$ python -q
>>> import numpy as np
>>> import numpy.linalg as la
>>> np.set_printoptions(precision=3, suppress=True, linewidth=120, floatmode="fixed")
>>> X = np.array([[-7.98, 3.0, 8.0, -4.0, -4.0, -3.0, -6.0],
...     [2.0, 1.02, -1.0, 8.0, -9.0, 7.0, -7.0],
...     [8.0, -5.0, 6.02, -9.0, -3.0, 0.0, 5.0],
...     [9.0, 1.0, 7.0, 5.02, -2.0, -2.0, -3.0],
...     [5.0, 0.0, -3.0, -2.0, 8.02, 0.0, -9.0],
...     [1.0, -2.0, -2.0, -6.0, 3.0, -7.98, -7.0],
...     [-8.0, 3.0, 8.0, -4.0, -4.0, -3.0, -5.98]])
>>> t = np.radians(180)
>>> Rm = np.eye(7)
>>> Rm[4, 4] = Rm[6, 6] = np.cos(t)
>>> Rm[4, 6], Rm[6, 4] = -np.sin(t), np.sin(t)
>>> print(Rm.round(3) + 0)
[[ 1.000  0.000  0.000  0.000  0.000  0.000  0.000]
 [ 0.000  1.000  0.000  0.000  0.000  0.000  0.000]
 [ 0.000  0.000  1.000  0.000  0.000  0.000  0.000]
 [ 0.000  0.000  0.000  1.000  0.000  0.000  0.000]
 [ 0.000  0.000  0.000  0.000 -1.000  0.000  0.000]
 [ 0.000  0.000  0.000  0.000  0.000  1.000  0.000]
 [ 0.000  0.000  0.000  0.000  0.000  0.000 -1.000]]
>>> out = X @ Rm.T
>>> print(out)
[[-7.980  3.000  8.000 -4.000  4.000 -3.000  6.000]
 [ 2.000  1.020 -1.000  8.000  9.000  7.000  7.000]
 [ 8.000 -5.000  6.020 -9.000  3.000  0.000 -5.000]
 [ 9.000  1.000  7.000  5.020  2.000 -2.000  3.000]
 [ 5.000  0.000 -3.000 -2.000 -8.020  0.000  9.000]
 [ 1.000 -2.000 -2.000 -6.000 -3.000 -7.980  7.000]
 [-8.000  3.000  8.000 -4.000  4.000 -3.000  5.980]]
>>> print(np.allclose(la.norm(X, axis=1), la.norm(out, axis=1)))
True
>>> print(np.allclose(X @ X.T, out @ out.T))
True
>>> print(la.svd(X, compute_uv=False), la.svd(out, compute_uv=False))
[21.148 19.011 16.748 15.884  8.165  5.640  0.002] [21.148 19.011 16.748 15.884  8.165  5.640  0.002]
>>> print(round(la.det(Rm), 3), np.trace(Rm))
1.0 3.0
